% python3 -q
>>> import numpy as np
>>> import numpy.linalg as la
>>> np.set_printoptions(suppress=True, linewidth=120)
>>> def rnd(a):
...     return np.round(a, 2) + 0
... 
>>> K = np.load("w.npy")
>>> K
array([[ 0,  0,  0,  0,  0],
       [ 0,  0, -3,  0,  0],
       [ 0,  0,  0,  3,  0],
       [ 0, -1,  0,  0,  0],
       [-3,  0,  0,  0,  0]])
>>> # null space of dimension 1
>>> K[:, 4] @ K[:, 3]
np.int64(0)
>>> rnd(la.det(K[::-1]))
np.float64(0.0)
>>> np.einsum("ii->", K)
np.int64(0)
>>> rnd(la.eigvals(K))
array([-1.04+1.8j, -1.04-1.8j,  2.08+0.j ,  0.  +0.j ,  0.  +0.j ])
>>> np.kron(np.eye(2, dtype=int), K)
array([[ 0,  0,  0,  0,  0,  0,  0,  0,  0,  0],
       [ 0,  0, -3,  0,  0,  0,  0,  0,  0,  0],
       [ 0,  0,  0,  3,  0,  0,  0,  0,  0,  0],
       [ 0, -1,  0,  0,  0,  0,  0,  0,  0,  0],
       [-3,  0,  0,  0,  0,  0,  0,  0,  0,  0],
       [ 0,  0,  0,  0,  0,  0,  0,  0,  0,  0],
       [ 0,  0,  0,  0,  0,  0,  0, -3,  0,  0],
       [ 0,  0,  0,  0,  0,  0,  0,  0,  3,  0],
       [ 0,  0,  0,  0,  0,  0, -1,  0,  0,  0],
       [ 0,  0,  0,  0,  0, -3,  0,  0,  0,  0]])
>>> T = np.stack([K, -2 * K, K[::-1]])
>>> (T @ K.T).shape
(3, 5, 5)
>>> la.matrix_rank(T)
array([4, 4, 4])
>>> T.sum(axis=0)
array([[-3,  0,  0,  0,  0],
       [ 0, -1,  3,  0,  0],
       [ 0,  0,  0,  0,  0],
       [ 0,  1, -3,  0,  0],
       [ 3,  0,  0,  0,  0]])
>>> rnd(la.norm(K, 2) / la.norm(K))
np.float64(0.57)
>>> la.matrix_rank(K, rtol=0.1)
np.int64(4)
